$ python -q
>>> import numpy as np
>>> from numpy import linalg as LA
>>> np.set_printoptions(precision=2, suppress=True, linewidth=140)
>>> rnd = lambda a: np.round(a, 2) + 0
>>> W0 = np.array([[3.1, 2.0, 1.0, 3.0, 0.0, 0.0, 1.0],
...     [0.0, 1.1, 3.0, 2.0, 1.0, 0.0, 1.0],
...     [2.0, 0.0, 2.1, 3.0, 2.0, 1.0, 0.0],
...     [1.0, 1.0, 3.0, 1.1, 3.0, 2.0, 2.0],
...     [1.0, 0.0, 1.0, 2.0, 2.1, 2.0, 0.0],
...     [0.0, 3.0, 1.0, 0.0, 3.0, 1.1, 0.0],
...     [3.0, 2.0, 1.0, 3.0, 0.0, 0.0, 1.1]])
>>> Uu, s, Vh = LA.svd(W0)
>>> np.argmax(s[:-1] / (s[1:] + 1e-6)) + 1
np.int64(6)
>>> Y = Uu[:, :6] @ np.diag(s[:6]) @ Vh[:6]
>>> rnd(LA.norm(W0 - Y, 2)), rnd(s[6])
(np.float64(0.05), np.float64(0.05))
>>> rnd(np.abs(W0 - Y).max())
np.float64(0.02)
>>> rnd(LA.norm(W0 - Y) / LA.norm(W0))
np.float64(0.0)
>>> LA.matrix_rank(W0, rtol=0.05)
np.int64(6)
>>> r0 = np.array([0, -1, -2, 0, -3, 0, 0])
>>> Y = W0 + np.outer(r0, np.eye(7)[4])
>>> LA.matrix_rank(LA.inv(Y) - LA.inv(W0), tol=1e-8)
np.int64(1)
>>> rnd(Y)
array([[ 3.1,  2. ,  1. ,  3. ,  0. ,  0. ,  1. ],
       [ 0. ,  1.1,  3. ,  2. ,  0. ,  0. ,  1. ],
       [ 2. ,  0. ,  2.1,  3. ,  0. ,  1. ,  0. ],
       [ 1. ,  1. ,  3. ,  1.1,  3. ,  2. ,  2. ],
       [ 1. ,  0. ,  1. ,  2. , -0.9,  2. ,  0. ],
       [ 0. ,  3. ,  1. ,  0. ,  3. ,  1.1,  0. ],
       [ 3. ,  2. ,  1. ,  3. ,  0. ,  0. ,  1.1]])
>>> rnd(LA.det(Y) / LA.det(W0)), rnd(1 + LA.solve(W0, r0)[4])
(np.float64(1.56), np.float64(1.56))
>>> E = np.load("sample17.npy")
>>> rnd(E)
array([[ 82.25, -23.36, -68.5 ,  43.31, -45.28, -21.12],
       [ 80.1 , -22.99, -66.51,  41.78, -43.74, -20.62],
       [ 44.44, -16.12, -34.46,  17.57, -20.13, -12.04],
       [ 35.55, -14.09, -26.88,  12.06, -15.02,  -9.82],
       [ 34.06, -13.73, -25.64,  11.17, -14.2 ,  -9.45],
       [ 32.43, -13.33, -24.29,  10.21, -13.33,  -9.03],
       [ 18.28,  -9.41, -12.97,   2.6 ,  -6.53,  -5.34],
       [ 13.72,  -7.89,  -9.56,   0.57,  -4.73,  -4.11],
       [ 13.55,  -7.83,  -9.43,   0.5 ,  -4.67,  -4.06],
       [ 13.29,  -7.74,  -9.24,   0.4 ,  -4.57,  -3.99],
       [ 11.68,  -7.14,  -8.07,  -0.22,  -4.01,  -3.54],
       [  3.36,  -3.21,  -2.43,  -1.99,  -1.66,  -1.1 ],
       [  2.56,  -2.67,  -1.92,  -1.89,  -1.46,  -0.85],
       [  2.5 ,  -2.62,  -1.88,  -1.87,  -1.44,  -0.83],
       [  1.87,  -2.14,  -1.47,  -1.7 ,  -1.26,  -0.62],
       [  0.8 ,  -1.14,  -0.74,  -1.1 ,  -0.82,  -0.27],
       [ -0.11,   0.25,   0.17,   0.3 ,   0.27,   0.04],
       [ -0.31,   0.92,   0.71,   1.23,   1.3 ,   0.09],
       [ -0.34,   1.23,   1.03,   1.72,   2.  ,   0.08],
       [ -0.34,   1.26,   1.06,   1.76,   2.07,   0.08],
       [ -0.34,   1.32,   1.13,   1.85,   2.21,   0.08],
       [ -0.23,   2.7 ,   5.25,   4.26,  11.11,  -0.39],
       [ -0.49,   2.94,   8.59,   4.42,  17.65,  -0.73],
       [ -1.37,   2.99,  13.93,   3.61,  27.48,  -1.13],
       [ -2.84,   2.83,  20.14,   1.88,  38.31,  -1.46],
       [ -3.09,   2.8 ,  21.09,   1.56,  39.94,  -1.5 ],
       [ -3.76,   2.7 ,  23.46,   0.75,  43.93,  -1.6 ],
       [ -7.42,   2.15,  34.97,  -3.84,  62.8 ,  -1.91],
       [ -9.2 ,   1.87,  40.01,  -6.08,  70.85,  -2.  ],
       [-12.74,   1.34,  49.45, -10.51,  85.63,  -2.08],
       [-17.7 ,   0.61,  61.8 , -16.68, 104.6 ,  -2.07],
       [-19.04,   0.42,  65.02, -18.34, 109.49,  -2.06],
       [-20.44,   0.22,  68.36, -20.08, 114.52,  -2.03]])
>>> lab = E[:, 5] > np.median(E[:, 5])
>>> r0 = E[lab].mean(axis=0) - E[~lab].mean(axis=0)
>>> ((E - E.mean(axis=0)) @ r0 > 0).astype(int)
array([0, 0, 0, 0, 0, 0, 0, 1, 1, 1, 1, 1, 1, 1, 1, 1, 1, 1, 1, 1, 1, 1, 1, 1, 1, 1, 1, 1, 0, 0, 0, 0, 0])
>>> rnd(r0)
array([-17.36,   8.7 ,   4.09,  -2.86, -10.64,   6.15])
>>> rnd((((E - E.mean(axis=0)) @ r0 > 0) == lab).mean())
np.float64(0.85)
>>> cov = np.cov(E, rowvar=False)
>>> np.argwhere(np.triu(np.abs(np.corrcoef(E.T)) > 0.8, 1))
array([[0, 1],
       [0, 2],
       [0, 3],
       [0, 5],
       [1, 2],
       [1, 5],
       [2, 3],
       [2, 4],
       [3, 5]])
>>> rnd(np.polyfit(E[:, 1], E[:, 3], 1))
array([-1.33, -2.7 ])
>>> np.argsort(-E.std(axis=0).round(6), kind="stable")
array([4, 2, 0, 3, 1, 5])
>>> rnd(LA.eigvalsh(cov)[::-1])
array([3236.99,  278.91,   22.41,    0.  ,    0.  ,    0.  ])
>>> cov.shape
(6, 6)
>>> rnd(np.corrcoef(E[:, 1], E[:, 3])[0, 1])
np.float64(-0.77)
>>> A = np.load("case18.npy")
>>> A
array([[ 0,  8,  0, 10],
       [ 8, 12, 10, 15],
       [ 0,  6,  0,  0],
       [ 6,  9,  0,  0]])
>>> T = np.stack([A, 4 * A, A[::-1]])
>>> rnd(LA.det(T))
array([  3600., 921600.,   3600.])
>>> np.einsum("bij,cij->bc", T, T)
array([[  850,  3400,   288],
       [ 3400, 13600,  1152],
       [  288,  1152,   850]])
>>> T.sum(axis=0)
array([[ 6, 49,  0, 50],
       [40, 66, 50, 75],
       [ 8, 42, 10, 15],
       [30, 53,  0, 10]])
>>> LA.matrix_rank(T.reshape(3, -1))
np.int64(2)
>>> rnd(LA.norm(T, axis=(1, 2)))
array([ 29.15, 116.62,  29.15])
>>> (T @ A.T).shape
(3, 4, 4)
>>> LA.matrix_rank(T)
array([4, 4, 4])
>>> np.einsum("ij,ji->", A, A)
np.int64(782)
>>> rnd(LA.det(A.T))
np.float64(3600.0)
>>> rnd(LA.det(2 * A)), rnd(LA.det(A))
(np.float64(57600.0), np.float64(3600.0))
>>> rnd(LA.eigvals(A).sum().real)
np.float64(12.0)
>>> w, V = LA.eig(A)
>>> rnd(np.sort(LA.eigvals(A @ A)))
array([  5.56,  40.44,  89.03, 646.97])
>>> rnd(A @ V[:, 0] - w[0] * V[:, 0])
array([0., 0., 0., 0.])
>>> rnd(w)
array([25.44,  2.36, -6.36, -9.44])
>>> K = np.diag(np.array([-1, -1, -2, -2, -2, 1, -2]))
>>> K
array([[-1,  0,  0,  0,  0,  0,  0],
       [ 0, -1,  0,  0,  0,  0,  0],
       [ 0,  0, -2,  0,  0,  0,  0],
       [ 0,  0,  0, -2,  0,  0,  0],
       [ 0,  0,  0,  0, -2,  0,  0],
       [ 0,  0,  0,  0,  0,  1,  0],
       [ 0,  0,  0,  0,  0,  0, -2]])
>>> rng = np.random.default_rng(79)
>>> lab = rng.permutation(7)
>>> Y = K[:, lab] * rng.choice([-1, 1], 7)
>>> Y
array([[ 0,  0, -1,  0,  0,  0,  0],
       [ 0,  0,  0,  1,  0,  0,  0],
       [ 0,  0,  0,  0, -2,  0,  0],
       [ 0,  0,  0,  0,  0,  2,  0],
       [ 0,  2,  0,  0,  0,  0,  0],
       [ 0,  0,  0,  0,  0,  0, -1],
       [ 2,  0,  0,  0,  0,  0,  0]])
>>> Uu, _, Vh = LA.svd(K.T @ Y)
>>> rnd(LA.lstsq(K, Y)[0])
array([[ 0.,  0.,  1.,  0.,  0.,  0.,  0.],
       [ 0.,  0.,  0., -1.,  0.,  0.,  0.],
       [ 0.,  0.,  0.,  0.,  1.,  0.,  0.],
       [ 0.,  0.,  0.,  0.,  0., -1.,  0.],
       [ 0., -1.,  0.,  0.,  0.,  0.,  0.],
       [ 0.,  0.,  0.,  0.,  0.,  0., -1.],
       [-1.,  0.,  0.,  0.,  0.,  0.,  0.]])
>>> lab
array([6, 4, 0, 1, 2, 3, 5])
>>> w, V = LA.eigvalsh(K)
Traceback (most recent call last):
  File "<python-input-58>", line 1, in <module>
    w, V = LA.eigvalsh(K)
    ^^^^
ValueError: too many values to unpack (expected 2)
>>> w, V = LA.eigh(K)
>>> V @ np.diag(w) @ V.T
array([[-1.,  0.,  0.,  0.,  0.,  0.,  0.],
       [ 0., -1.,  0.,  0.,  0.,  0.,  0.],
       [ 0.,  0., -2.,  0.,  0.,  0.,  0.],
       [ 0.,  0.,  0., -2.,  0.,  0.,  0.],
       [ 0.,  0.,  0.,  0., -2.,  0.,  0.],
       [ 0.,  0.,  0.,  0.,  0.,  1.,  0.],
       [ 0.,  0.,  0.,  0.,  0.,  0., -2.]])
>>> rnd(LA.eigvalsh(K @ K))
array([1., 1., 1., 4., 4., 4., 4.])
>>> np.abs(V[:, -1]).round(6).argmax()
np.int64(5)
>>> rnd(np.sort(LA.eigvals(K)))
array([-2., -2., -2., -2., -1., -1.,  1.])
>>> [int(LA.matrix_rank(LA.matrix_power(K, p))) for p in range(1, 8)]
[7, 7, 7, 7, 7, 7, 7]
>>> LA.matrix_rank(K - K[0, 0] * np.eye(7))
np.int64(5)
>>> rnd(LA.svd(K, compute_uv=False))
array([2., 2., 2., 2., 1., 1., 1.])
>>> rnd(LA.norm(K, axis=0))
array([1., 1., 2., 2., 2., 1., 2.])
>>> F = np.load("layer0.npy")
>>> F
array([[-0.2 ,  0.6 ,  1.1 , -2.1 , -1.7 , -0.1 ],
       [ 0.8 ,  0.8 , -0.8 , -0.3 , -0.5 , -1.1 ],
       [ 0.  ,  1.9 ,  0.6 , -0.4 ,  0.2 ,  0.8 ],
       [ 1.2 ,  2.9 , -0.2 , -0.6 , -0.6 ,  0.4 ],
       [ 0.8 ,  0.75, -0.77, -0.3 , -0.5 , -1.13],
       [-0.1 , -1.1 , -0.5 , -0.4 ,  0.4 , -0.8 ],
       [ 0.3 ,  1.7 ,  0.  ,  2.4 , -0.9 , -0.3 ],
       [-0.1 , -0.3 ,  0.1 ,  0.6 ,  1.4 ,  2.3 ]])
>>> Uu, s, Vh = LA.svd(F)
>>> rnd(s)
array([4.69, 3.72, 3.28, 2.02, 0.75, 0.06])
>>> Y = Uu[:, :5] @ np.diag(s[:5]) @ Vh[:5]
>>> LA.matrix_rank(F, rtol=0.05)
np.int64(5)
>>> LA.matrix_rank(Y)
np.int64(5)
>>> O, V = LA.qr(F[:, :4])[0], LA.qr(F[:, 4:])[0]
>>> s = LA.svd(O.T @ V, compute_uv=False)
>>> rnd(np.degrees(np.arccos(s.clip(0, 1))))
array([ 5.79, 63.26])
>>> rnd(LA.norm(O @ O.T - V @ V.T, 2))
np.float64(1.0)
>>> cov = F.T @ F
>>> np.allclose(cov, cov.T)
True
>>> rnd(LA.eigvalsh(cov)[::-1])
array([21.99, 13.81, 10.73,  4.07,  0.57,  0.  ])
>>> rnd(np.trace(cov)), rnd((F ** 2).sum())
(np.float64(51.17), np.float64(51.17))
>>> rnd(np.diag(cov))
array([ 2.87, 17.77,  3.1 , 11.39,  6.72,  9.32])
>>> Uu, s = LA.svd(F)
Traceback (most recent call last):
  File "<python-input-84>", line 1, in <module>
    Uu, s = LA.svd(F)
    ^^^^^
ValueError: too many values to unpack (expected 2)
>>> Uu, s, Vh = LA.svd(F, full_matrices=False)
>>> rnd(np.sqrt((s ** 2).sum())), rnd(LA.norm(F))
(np.float64(7.15), np.float64(7.15))
>>> (s > 1e-8).sum()
np.int64(6)
>>> Uu.shape, s.shape, Vh.shape
((8, 6), (6,), (6, 6))
>>> rnd(np.abs(Vh[0]))
array([0.28, 0.85, 0.01, 0.11, 0.4 , 0.14])
>>> rnd(Uu.T @ Uu)
array([[1., 0., 0., 0., 0., 0.],
       [0., 1., 0., 0., 0., 0.],
       [0., 0., 1., 0., 0., 0.],
       [0., 0., 0., 1., 0., 0.],
       [0., 0., 0., 0., 1., 0.],
       [0., 0., 0., 0., 0., 1.]])
>>> rnd(Uu.T @ F @ Vh.T)
array([[4.69, 0.  , 0.  , 0.  , 0.  , 0.  ],
       [0.  , 3.72, 0.  , 0.  , 0.  , 0.  ],
       [0.  , 0.  , 3.28, 0.  , 0.  , 0.  ],
       [0.  , 0.  , 0.  , 2.02, 0.  , 0.  ],
       [0.  , 0.  , 0.  , 0.  , 0.75, 0.  ],
       [0.  , 0.  , 0.  , 0.  , 0.  , 0.06]])
>>> np.abs(Uu[:, 0]).round(6).argmax()
np.int64(3)
>>> np.allclose(Uu * s @ Vh, F)
True
>>> P = F @ LA.solve(F.T @ F, F.T)
>>> rnd(LA.eigvalsh(P))
array([0., 0., 1., 1., 1., 1., 1., 1.])
>>> data = np.load("test16.npy")
>>> rnd(data)
array([[-0.81, -0.31, -0.5 ],
       [ 0.57, -0.65, -0.51],
       [-0.16, -0.7 ,  0.7 ]])
>>> O, V = LA.qr(A[:, :2])[0], LA.qr(A[:, 2:])[0]
>>> s = LA.svd(O.T @ V, compute_uv=False)
>>> rnd(np.degrees(np.arccos(s.clip(0, 1))))
array([36.87, 36.87])
>>> rnd(LA.norm(O @ O.T - V @ V.T, 2))
np.float64(0.6)
>>> Uu, s, Vh = LA.svd(data, full_matrices=False)
>>> rnd(s)
array([1., 1., 1.])
>>> Uu.shape, s.shape, Vh.shape
((3, 3), (3,), (3, 3))
>>> rnd(Vh @ Vh.T)
array([[1., 0., 0.],
       [0., 1., 0.],
       [0., 0., 1.]])
>>> rnd(Uu.T @ Uu)
array([[1., 0., 0.],
       [0., 1., 0.],
       [0., 0., 1.]])
>>> rnd(Uu.T @ data @ Vh.T)
array([[1., 0., 0.],
       [0., 1., 0.],
       [0., 0., 1.]])
>>> rnd(np.cumsum(s ** 2) / np.sum(s ** 2))
array([0.33, 0.67, 1.  ])
>>> rnd(np.sqrt((s ** 2).sum())), rnd(LA.norm(data))
(np.float64(1.73), np.float64(1.73))
>>> rnd(LA.det(data))
np.float64(1.0)
>>> np.allclose(data, data.T)
False
>>> rnd(np.abs(LA.eigvals(data)).max())
np.float64(1.0)
>>> np.allclose(data @ data.T, data.T @ data)
True
>>> mat = np.load("mat.npy")
>>> mat
array([[1.  , 0.5 , 0.25, 0.12, 0.06, 0.03, 0.02, 0.01, 0.  ],
       [0.5 , 1.  , 0.5 , 0.25, 0.12, 0.06, 0.03, 0.02, 0.01],
       [0.25, 0.5 , 1.  , 0.5 , 0.25, 0.12, 0.06, 0.03, 0.02],
       [0.12, 0.25, 0.5 , 1.  , 0.5 , 0.25, 0.12, 0.06, 0.03],
       [0.06, 0.12, 0.25, 0.5 , 1.  , 0.5 , 0.25, 0.12, 0.06],
       [0.03, 0.06, 0.12, 0.25, 0.5 , 1.  , 0.5 , 0.25, 0.12],
       [0.02, 0.03, 0.06, 0.12, 0.25, 0.5 , 1.  , 0.5 , 0.25],
       [0.01, 0.02, 0.03, 0.06, 0.12, 0.25, 0.5 , 1.  , 0.5 ],
       [0.  , 0.01, 0.02, 0.03, 0.06, 0.12, 0.25, 0.5 , 1.  ]])
>>> w, V = LA.eigh(mat)
>>> rnd(V.T @ V)
array([[1., 0., 0., 0., 0., 0., 0., 0., 0.],
       [0., 1., 0., 0., 0., 0., 0., 0., 0.],
       [0., 0., 1., 0., 0., 0., 0., 0., 0.],
       [0., 0., 0., 1., 0., 0., 0., 0., 0.],
       [0., 0., 0., 0., 1., 0., 0., 0., 0.],
       [0., 0., 0., 0., 0., 1., 0., 0., 0.],
       [0., 0., 0., 0., 0., 0., 1., 0., 0.],
       [0., 0., 0., 0., 0., 0., 0., 1., 0.],
       [0., 0., 0., 0., 0., 0., 0., 0., 1.]])
>>> w.sum(), np.trace(mat)
(np.float64(9.0), np.float64(9.0))
>>> rnd(np.abs(V[:, -1]))
array([0.2 , 0.29, 0.36, 0.4 , 0.41, 0.4 , 0.36, 0.29, 0.2 ])
>>> rnd(LA.eigvalsh(mat + -2 * np.eye(9)))
array([-1.65, -1.63, -1.58, -1.5 , -1.36, -1.1 , -0.7 , -0.1 ,  0.63])
